In [1]: import numpy as np

In [2]: np.set_printoptions(precision=2, suppress=True, linewidth=200)

In [3]: def tidy(a):
   ...:     return np.round(a, 2) + 0
   ...: 

In [4]: J = np.load("out1.npy")

In [5]: J
Out[5]: 
array([[ 3,  3,  3,  3,  3,  3,  3],
       [ 3,  6,  6,  6,  6,  6,  6],
       [ 3,  6,  9,  9,  9,  9,  9],
       [ 3,  6,  9, 12, 12, 12, 12],
       [ 3,  6,  9, 12, 15, 15, 15],
       [ 3,  6,  9, 12, 15, 18, 18],
       [ 3,  6,  9, 12, 15, 18, 21]])

In [6]: def softmax(z):
   ...:     e = np.exp(z - z.max(axis=-1, keepdims=True))
   ...:     return e / e.sum(axis=-1, keepdims=True)
   ...: 

In [7]: tidy(softmax(J[5] + -2))
Out[7]: array([0.  , 0.  , 0.  , 0.  , 0.02, 0.49, 0.49])

In [8]: S = J @ J.T / np.sqrt(7)

In [9]: tidy(softmax(S + np.triu(np.full(S.shape, -np.inf), 1)))
Out[9]: 
array([[1., 0., 0., 0., 0., 0., 0.],
       [0., 1., 0., 0., 0., 0., 0.],
       [0., 0., 1., 0., 0., 0., 0.],
       [0., 0., 0., 1., 0., 0., 0.],
       [0., 0., 0., 0., 1., 0., 0.],
       [0., 0., 0., 0., 0., 1., 0.],
       [0., 0., 0., 0., 0., 0., 1.]])

In [10]: tidy(softmax(S)[5] @ J)
Out[10]: array([ 3.,  6.,  9., 12., 15., 18., 21.])

In [11]: M = np.array([[4.0, 1.0, 1.0, 1.0, 1.0],
    ...:     [1.0, 4.0, 1.0, 1.0, 1.0],
    ...:     [1.0, 1.0, 4.0, 1.0, 1.0],
    ...:     [1.0, 1.0, 1.0, 4.0, 1.0],
    ...:     [1.0, 1.0, 1.0, 1.0, 4.0]])

In [12]: np.einsum("ij,ji->", M, M)
Out[12]: np.float64(100.0)

In [13]: tidy(np.poly(M))
Out[13]: array([   1.,  -20.,  150., -540.,  945., -648.])

In [14]: tidy(np.linalg.eigvals(M).sum().real)
Out[14]: np.float64(20.0)

In [15]: np.einsum("ii->", M)
Out[15]: np.float64(20.0)

In [16]: np.kron(np.eye(2, dtype=int), M)
Out[16]: 
array([[4., 1., 1., 1., 1., 0., 0., 0., 0., 0.],
       [1., 4., 1., 1., 1., 0., 0., 0., 0., 0.],
       [1., 1., 4., 1., 1., 0., 0., 0., 0., 0.],
       [1., 1., 1., 4., 1., 0., 0., 0., 0., 0.],
       [1., 1., 1., 1., 4., 0., 0., 0., 0., 0.],
       [0., 0., 0., 0., 0., 4., 1., 1., 1., 1.],
       [0., 0., 0., 0., 0., 1., 4., 1., 1., 1.],
       [0., 0., 0., 0., 0., 1., 1., 4., 1., 1.],
       [0., 0., 0., 0., 0., 1., 1., 1., 4., 1.],
       [0., 0., 0., 0., 0., 1., 1., 1., 1., 4.]])

In [17]: tidy(np.linalg.det(M[::-1]))
Out[17]: np.float64(648.0)

In [18]: Y = np.array([[5, -1, 1, -2],
    ...:     [1, 2, 1, -4],
    ...:     [3, -5, -3, -1],
    ...:     [0, 0, 3, 3],
    ...:     [2, 5, -4, 2],
    ...:     [2, -5, 4, 1],
    ...:     [4, 0, -4, 3],
    ...:     [1, 1, 5, -5],
    ...:     [5, 1, 5, 4],
    ...:     [-1, -1, -4, -1],
    ...:     [5, -2, 0, 2],
    ...:     [2, -1, -4, -1]])

In [19]: C = np.array([[5, -1, 2, 9, -1, 6, 4],
    ...:     [5, -6, -8, 1, -9, 9, 3],
    ...:     [-5, -1, -7, 9, -7, -1, -9],
    ...:     [-4, -3, -9, 3, 4, -5, 6]])

In [20]: F = Y @ C

In [21]: F
Out[21]: 
array([[ 23,   6,  29,  47, -11,  30,  -4],
       [ 26,  -2,  15,   8, -42,  43, -23],
       [  9,  33,  76,  -8,  59, -19,  18],
       [-27, -12, -48,  36,  -9, -18,  -9],
       [ 47, -34, -26,  -7, -11,  51,  71],
       [-39,  21,   7,  52,  19, -42, -37],
       [ 28,  -9,   9,   9,  36,  13,  70],
       [  5,   3,   4,  40, -65,  35, -68],
       [-11, -28, -69, 103, -33,  14,   2],
       [ 14,  14,  43, -49,  34,  -6,  23],
       [  7,   1,   8,  49,  21,   2,  26],
       [ 29,  11,  49, -22,  31,  12,  35]])

In [22]: Y = np.array([[-2, -2, 2],
    ...:     [4, -5, -1],
    ...:     [-2, -2, -2],
    ...:     [0, 4, -3],
    ...:     [-4, 0, 0],
    ...:     [-2, 4, -3],
    ...:     [-1, 0, 3]])

In [23]: np.einsum("ik,kj->ji", F, Y)
Out[23]: 
array([[ -92,   15, -254,  183, -307,  193, -350,  252,  150, -205, -140, -295],
       [ 174,  132, -443,  282,  304,   -1,   59,  267,  768, -404,  169, -251],
       [-261, -198,  -32,  -27,  261, -254,  191, -430, -201,  162,  -78,   84]])

In [24]: np.linalg.matrix_rank(F @ Y)
Out[24]: np.int64(3)

In [25]: F @ Y
Out[25]: 
array([[ -92,  174, -261],
       [  15,  132, -198],
       [-254, -443,  -32],
       [ 183,  282,  -27],
       [-307,  304,  261],
       [ 193,   -1, -254],
       [-350,   59,  191],
       [ 252,  267, -430],
       [ 150,  768, -201],
       [-205, -404,  162],
       [-140,  169,  -78],
       [-295, -251,   84]])

In [26]: np.vstack([F, Y.T]).shape
Out[26]: (15, 7)

In [27]: Y @ F
Traceback (most recent call last):
  Cell In[27], line 1
    Y @ F
ValueError: matmul: Input operand 1 has a mismatch in its core dimension 0, with gufunc signature (n?,k),(k,m?)->(n?,m?) (size 12 is different from 3)


In [28]: np.linalg.matrix_rank(np.vstack([F, Y.T]))
Out[28]: np.int64(7)

In [29]: U, sv, Vh = np.linalg.svd(F)

In [30]: np.argmax(sv[:-1] / (sv[1:] + 1e-6)) + 1
Out[30]: np.int64(4)

In [31]: Y = U[:, :4] @ np.diag(sv[:4]) @ Vh[:4]

In [32]: np.linalg.matrix_rank(Y)
Out[32]: np.int64(4)

In [33]: tidy(np.linalg.norm(F - Y) / np.linalg.norm(F))
Out[33]: np.float64(0.0)

In [34]: tidy(np.linalg.norm(F - Y, 2)), tidy(sv[4])
Out[34]: (np.float64(0.0), np.float64(0.0))

In [35]: x = np.array([2, 2, 2, 1, 1, 0, 2])

In [36]: h1 = np.maximum(F @ x, 0)

In [37]: np.maximum(F @ (3 * x), 0)
Out[37]: array([432,   0, 969,   0, 294,   0, 723,   0,   0, 519, 462, 771])

In [38]: tidy(np.linalg.norm(F, 2) / np.linalg.norm(F))
Out[38]: np.float64(0.68)

In [39]: [round(float(x), 2) for x in np.linalg.svd(F, compute_uv=False)[:3]]
Out[39]: [213.0, 155.14, 127.89]

In [40]: r = np.linalg.matrix_rank(F)

In [41]: r
Out[41]: np.int64(4)

In [42]: null = np.linalg.svd(F)[2][r:].T

In [43]: np.allclose(F @ null, 0)
Out[43]: True

In [44]: [int(np.linalg.matrix_rank(F[:i])) for i in range(1, len(F) + 1)]
Out[44]: [1, 2, 3, 4, 4, 4, 4, 4, 4, 4, 4, 4]

In [45]: [int(np.linalg.matrix_rank(np.delete(F, i, axis=0))) for i in range(12)]
Out[45]: [4, 4, 4, 4, 4, 4, 4, 4, 4, 4, 4, 4]

In [46]: f = np.array([0, -2, -1, 2, 3])

In [47]: g = np.array([3, -3, 0, 0])

In [48]: arr = f[:, None] + g[None, :]

In [49]: arr
Out[49]: 
array([[ 3, -3,  0,  0],
       [ 1, -5, -2, -2],
       [ 2, -4, -1, -1],
       [ 5, -1,  2,  2],
       [ 6,  0,  3,  3]])

In [50]: th = np.radians(11)

In [51]: Rm = np.eye(4)

In [52]: Rm[3, 3] = Rm[0, 0] = np.cos(th)

In [53]: Rm[3, 0], Rm[0, 3] = -np.sin(th), np.sin(th)

In [54]: tidy(Rm)
Out[54]: 
array([[ 0.98,  0.  ,  0.  ,  0.19],
       [ 0.  ,  1.  ,  0.  ,  0.  ],
       [ 0.  ,  0.  ,  1.  ,  0.  ],
       [-0.19,  0.  ,  0.  ,  0.98]])

In [55]: Y = arr @ Rm.T

In [56]: np.allclose(arr @ arr.T, Y @ Y.T)
Out[56]: True

In [57]: np.allclose(np.linalg.norm(arr, axis=1), np.linalg.norm(Y, axis=1))
Out[57]: True

In [58]: tidy(np.linalg.svd(arr, compute_uv=False)), tidy(np.linalg.svd(Y, compute_uv=False))
Out[58]: (array([10.01,  7.86,  0.  ,  0.  ]), array([10.01,  7.86,  0.  ,  0.  ]))
